>>> import numpy as np
>>> np.set_printoptions(suppress=True, linewidth=100)
>>> def rd(a):
...     return np.round(a, 2) + 0
... 
>>> arr = np.load("x.npy")
>>> arr
array([[-0.28,  2.78,  1.1 ],
       [ 1.52, -2.44,  0.85],
       [ 1.23, -2.2 ,  1.63],
       [ 0.57, -0.21,  2.94],
       [ 0.56,  2.35, -1.77],
       [ 2.36,  1.49, -1.09],
       [ 0.11, -0.36, -2.98],
       [-2.87, -0.87, -0.11],
       [-2.68, -1.2 , -0.63],
       [-2.12,  0.54,  2.05],
       [-1.03, -2.81, -0.23],
       [ 2.04, -0.16, -2.19],
       [ 2.54,  1.34,  0.86],
       [-1.52, -2.51, -0.64],
       [ 2.54,  0.78,  1.4 ],
       [ 2.02,  1.29,  1.8 ],
       [-2.86, -0.47,  0.77],
       [-1.68, -0.16,  2.48],
       [-0.77, -2.28,  1.79]])
>>> Xs = (arr - arr.mean(axis=0)) / arr.std(axis=0)
>>> rd(Xs.std(axis=0))
array([1., 1., 1.])
>>> beta = np.linalg.lstsq(np.delete(Xs, 0, axis=1), Xs[:, 0])[0]
>>> np.abs(beta).argmax()
np.int64(0)
>>> rd(beta)
array([ 0.34, -0.04])
>>> D = np.linalg.norm(arr[:, None] - arr[None], axis=-1)
>>> np.unravel_index(D.round(6).argmax(), D.shape)
(np.int64(8), np.int64(12))
>>> D.mean(axis=1).argmax()
np.int64(4)
>>> (D + 1e9 * np.eye(19)).round(6).argmin(axis=1)
array([15,  2,  1, 17,  5, 12, 11,  8,  7, 17, 13,  5, 14, 10, 12, 14,  7,  9,  2])
>>> rd(np.linalg.norm(arr, axis=1))
array([3.  , 3.  , 3.  , 3.  , 2.99, 3.  , 3.  , 3.  , 3.  , 3.  , 3.  , 3.  , 3.  , 3.  , 3.  ,
       3.  , 3.  , 3.  , 3.  ])
>>> np.linalg.matrix_rank(D ** 2)
np.int64(5)
>>> D.shape
(19, 19)
>>> r0, g = arr[0], arr[5]
>>> rd(r0 @ g)
np.float64(2.28)
>>> pr = (r0 @ g) / (r0 @ r0) * r0
>>> rd(pr)
array([-0.07,  0.7 ,  0.28])
>>> rd((g - pr) @ r0)
np.float64(0.0)
>>> rng = np.random.default_rng(871057)
>>> M2 = arr + rng.integers(-2, 3, (19, 1)) @ rng.integers(-2, 3, (1, 3))
>>> rd(M2)
array([[-0.28,  6.78, -2.9 ],
       [ 1.52, -6.44,  4.85],
       [ 1.23,  1.8 , -2.37],
       [ 0.57,  1.79,  0.94],
       [ 0.56, -1.65,  2.23],
       [ 2.36, -0.51,  0.91],
       [ 0.11, -2.36, -0.98],
       [-2.87,  1.13, -2.11],
       [-2.68, -5.2 ,  3.37],
       [-2.12,  4.54, -1.95],
       [-1.03, -6.81,  3.77],
       [ 2.04, -4.16,  1.81],
       [ 2.54, -0.66,  2.86],
       [-1.52, -4.51,  1.36],
       [ 2.54, -3.22,  5.4 ],
       [ 2.02, -2.71,  5.8 ],
       [-2.86,  3.53, -3.23],
       [-1.68, -2.16,  4.48],
       [-0.77,  1.72, -2.21]])
>>> rd(np.linalg.svd(M2 - arr, compute_uv=False))
array([20.98,  0.  ,  0.  ])
>>> np.linalg.matrix_rank(M2 - arr, tol=1e-8)
np.int64(1)
>>> rd(M2 - arr)
array([[ 0.,  4., -4.],
       [ 0., -4.,  4.],
       [ 0.,  4., -4.],
       [ 0.,  2., -2.],
       [ 0., -4.,  4.],
       [ 0., -2.,  2.],
       [ 0., -2.,  2.],
       [ 0.,  2., -2.],
       [ 0., -4.,  4.],
       [ 0.,  4., -4.],
       [ 0., -4.,  4.],
       [ 0., -4.,  4.],
       [ 0., -2.,  2.],
       [ 0., -2.,  2.],
       [ 0., -4.,  4.],
       [ 0., -4.,  4.],
       [ 0.,  4., -4.],
       [ 0., -2.,  2.],
       [ 0.,  4., -4.]])
